$ ipython --no-banner

In [1]: import numpy as np

In [2]: np.set_printoptions(suppress=True, linewidth=200)

In [3]: M = np.loadtxt("w.csv", delimiter=",")

In [4]: M
Out[4]: 
array([[ 0.56, -0.32,  0.  , -0.52, -0.32, -0.6 ,  0.28, -0.28],
       [-0.14,  0.08,  0.  ,  0.13,  0.08,  0.15, -0.07,  0.07],
       [ 1.68, -0.96,  0.  , -1.56, -0.96, -1.8 ,  0.84, -0.84],
       [ 2.94, -1.68,  0.  , -2.73, -1.68, -3.15,  1.47, -1.47]])

In [5]: M2 = M / np.sqrt((M ** 2).mean(axis=1, keepdims=True))

In [6]: np.linalg.matrix_rank(M - M.mean(axis=1, keepdims=True))
Out[6]: np.int64(1)

In [7]: np.linalg.matrix_rank(M2) == np.linalg.matrix_rank(M)
Out[7]: np.True_

In [8]: M2[3].round(3)
Out[8]: array([ 1.386, -0.792,  0.   , -1.287, -0.792, -1.485,  0.693, -0.693])

In [9]: theta = np.radians(72)

In [10]: R = np.eye(8)

In [11]: R[3, 3] = R[2, 2] = np.cos(theta)

In [12]: R[3, 2], R[2, 3] = -np.sin(theta), np.sin(theta)

In [13]: R.round(3)
Out[13]: 
array([[ 1.   ,  0.   ,  0.   ,  0.   ,  0.   ,  0.   ,  0.   ,  0.   ],
       [ 0.   ,  1.   ,  0.   ,  0.   ,  0.   ,  0.   ,  0.   ,  0.   ],
       [ 0.   ,  0.   ,  0.309,  0.951,  0.   ,  0.   ,  0.   ,  0.   ],
       [ 0.   ,  0.   , -0.951,  0.309,  0.   ,  0.   ,  0.   ,  0.   ],
       [ 0.   ,  0.   ,  0.   ,  0.   ,  1.   ,  0.   ,  0.   ,  0.   ],
       [ 0.   ,  0.   ,  0.   ,  0.   ,  0.   ,  1.   ,  0.   ,  0.   ],
       [ 0.   ,  0.   ,  0.   ,  0.   ,  0.   ,  0.   ,  1.   ,  0.   ],
       [ 0.   ,  0.   ,  0.   ,  0.   ,  0.   ,  0.   ,  0.   ,  1.   ]])

In [14]: M2 = M @ R.T

In [15]: round(np.linalg.det(R), 3), round(float(np.trace(R)), 3)
Out[15]: (np.float64(1.0), 6.618)

In [16]: np.allclose(np.linalg.norm(M, axis=1), np.linalg.norm(M2, axis=1))
Out[16]: True

In [17]: np.round(np.abs(M2 - M).max(axis=0), 3)
Out[17]: array([0.   , 0.   , 2.596, 1.886, 0.   , 0.   , 0.   , 0.   ])

In [18]: F = np.loadtxt("out7.csv", delimiter=",")

In [19]: F
Out[19]: 
array([[  3.09 , -10.908,  -1.297,  -1.84 , -10.908, -10.908],
       [  1.656,  -6.451,  -0.446,  -1.538,  -6.451,  -6.451],
       [  1.566,  -6.19 ,  -0.404,  -1.516,  -6.19 ,  -6.19 ],
       [ -0.142,  -1.645,  -0.005,  -0.923,  -1.645,  -1.645],
       [ -0.148,  -1.63 ,  -0.006,  -0.92 ,  -1.63 ,  -1.63 ],
       [ -0.29 ,  -1.263,  -0.026,  -0.824,  -1.263,  -1.263],
       [ -0.494,  -0.586,  -0.11 ,  -0.553,  -0.586,  -0.586],
       [ -0.498,  -0.45 ,  -0.133,  -0.465,  -0.45 ,  -0.45 ],
       [ -0.001,  -0.001,  -0.001,  -0.001,  -0.001,  -0.001],
       [  0.402,   0.211,   0.235,   0.171,   0.211,   0.211],
       [  0.404,   0.213,   0.237,   0.172,   0.213,   0.213],
       [  0.955,   0.565,   0.646,   0.353,   0.565,   0.565],
       [  1.478,   0.981,   1.104,   0.494,   0.981,   0.981],
       [  1.708,   1.188,   1.324,   0.551,   1.188,   1.188],
       [  2.06 ,   1.533,   1.68 ,   0.631,   1.533,   1.533],
       [  3.973,   3.96 ,   3.964,   0.996,   3.96 ,   3.96 ],
       [  4.717,   5.132,   4.989,   1.115,   5.132,   5.132],
       [  5.445,   6.391,   6.055,   1.224,   6.391,   6.391],
       [  5.675,   6.811,   6.405,   1.257,   6.811,   6.811],
       [  6.116,   7.646,   7.092,   1.319,   7.646,   7.646],
       [  7.03 ,   9.491,   8.577,   1.44 ,   9.491,   9.491],
       [  7.136,   9.716,   8.756,   1.454,   9.716,   9.716],
       [  7.87 ,  11.322,  10.018,   1.546,  11.322,  11.322],
       [  7.937,  11.472,  10.135,   1.554,  11.472,  11.472],
       [  9.388,  14.933,  12.784,   1.724,  14.933,  14.933]])

In [20]: U, sigma, Vt = np.linalg.svd(F)

In [21]: sigma.round(3) + 0
Out[21]: array([64.626, 14.804,  2.31 ,  0.002,  0.   ,  0.   ])

In [22]: np.argmax(sigma[:-1] / (sigma[1:] + 1e-6)) + 1
Out[22]: np.int64(4)

In [23]: M2 = U[:, :4] @ np.diag(sigma[:4]) @ Vt[:4]

In [24]: np.round(np.linalg.norm(F - M2, 2), 3), round(float(sigma[4]), 3)
Out[24]: (np.float64(0.0), 0.0)

In [25]: M2.round(3)
Out[25]: 
array([[  3.09 , -10.908,  -1.297,  -1.84 , -10.908, -10.908],
       [  1.656,  -6.451,  -0.446,  -1.538,  -6.451,  -6.451],
       [  1.566,  -6.19 ,  -0.404,  -1.516,  -6.19 ,  -6.19 ],
       [ -0.142,  -1.645,  -0.005,  -0.923,  -1.645,  -1.645],
       [ -0.148,  -1.63 ,  -0.006,  -0.92 ,  -1.63 ,  -1.63 ],
       [ -0.29 ,  -1.263,  -0.026,  -0.824,  -1.263,  -1.263],
       [ -0.494,  -0.586,  -0.11 ,  -0.553,  -0.586,  -0.586],
       [ -0.498,  -0.45 ,  -0.133,  -0.465,  -0.45 ,  -0.45 ],
       [ -0.001,  -0.001,  -0.001,  -0.001,  -0.001,  -0.001],
       [  0.402,   0.211,   0.235,   0.171,   0.211,   0.211],
       [  0.404,   0.213,   0.237,   0.172,   0.213,   0.213],
       [  0.955,   0.565,   0.646,   0.353,   0.565,   0.565],
       [  1.478,   0.981,   1.104,   0.494,   0.981,   0.981],
       [  1.708,   1.188,   1.324,   0.551,   1.188,   1.188],
       [  2.06 ,   1.533,   1.68 ,   0.631,   1.533,   1.533],
       [  3.973,   3.96 ,   3.964,   0.996,   3.96 ,   3.96 ],
       [  4.717,   5.132,   4.989,   1.115,   5.132,   5.132],
       [  5.445,   6.391,   6.055,   1.224,   6.391,   6.391],
       [  5.675,   6.811,   6.405,   1.257,   6.811,   6.811],
       [  6.116,   7.646,   7.092,   1.319,   7.646,   7.646],
       [  7.03 ,   9.491,   8.577,   1.44 ,   9.491,   9.491],
       [  7.136,   9.716,   8.756,   1.454,   9.716,   9.716],
       [  7.87 ,  11.322,  10.018,   1.546,  11.322,  11.322],
       [  7.937,  11.472,  10.135,   1.554,  11.472,  11.472],
       [  9.388,  14.933,  12.784,   1.724,  14.933,  14.933]])

In [26]: np.round(np.linalg.norm(F - M2) / np.linalg.norm(F), 3)
Out[26]: np.float64(0.0)

In [27]: np.linalg.matrix_rank(F, rtol=0.05)
Out[27]: np.int64(2)

In [28]: idx = M2[:, 4] > np.median(M2[:, 4])

In [29]: u = M2[idx].mean(axis=0) - M2[~idx].mean(axis=0)

In [30]: (((M2 - M2.mean(axis=0)) @ u > 0) == idx).mean()
Out[30]: np.float64(0.92)

In [31]: np.argsort(-np.abs(u).round(6), kind="stable")
Out[31]: array([1, 4, 5, 2, 0, 3])

In [32]: ((M2 - M2.mean(axis=0)) @ u > 0).astype(int)
Out[32]: array([0, 0, 0, 0, 0, 0, 0, 0, 0, 0, 0, 0, 0, 0, 0, 1, 1, 1, 1, 1, 1, 1, 1, 1, 1])

In [33]: theta = np.radians(45)

In [34]: R = np.eye(6)

In [35]: R[5, 5] = R[4, 4] = np.cos(theta)

In [36]: R[5, 4], R[4, 5] = -np.sin(theta), np.sin(theta)

In [37]: R.round(3)
Out[37]: 
array([[ 1.   ,  0.   ,  0.   ,  0.   ,  0.   ,  0.   ],
       [ 0.   ,  1.   ,  0.   ,  0.   ,  0.   ,  0.   ],
       [ 0.   ,  0.   ,  1.   ,  0.   ,  0.   ,  0.   ],
       [ 0.   ,  0.   ,  0.   ,  1.   ,  0.   ,  0.   ],
       [ 0.   ,  0.   ,  0.   ,  0.   ,  0.707,  0.707],
       [ 0.   ,  0.   ,  0.   ,  0.   , -0.707,  0.707]])

In [38]: M2 = F @ R.T

In [39]: np.round(np.abs(M2 - F).max(axis=0), 3)
Out[39]: array([ 0.   ,  0.   ,  0.   ,  0.   ,  6.185, 14.933])

In [40]: np.allclose(F @ F.T, M2 @ M2.T)
Out[40]: True

In [41]: np.round(np.linalg.svd(F, compute_uv=False), 3) + 0, np.round(np.linalg.svd(M2, compute_uv=False), 3) + 0
Out[41]: 
(array([64.626, 14.804,  2.31 ,  0.002,  0.   ,  0.   ]),
 array([64.626, 14.804,  2.31 ,  0.002,  0.   ,  0.   ]))

In [42]: np.allclose(np.linalg.norm(F, axis=1), np.linalg.norm(M2, axis=1))
Out[42]: True

In [43]: np.round(np.linalg.det(R), 3), round(float(np.trace(R)), 3)
Out[43]: (np.float64(1.0), 5.414)
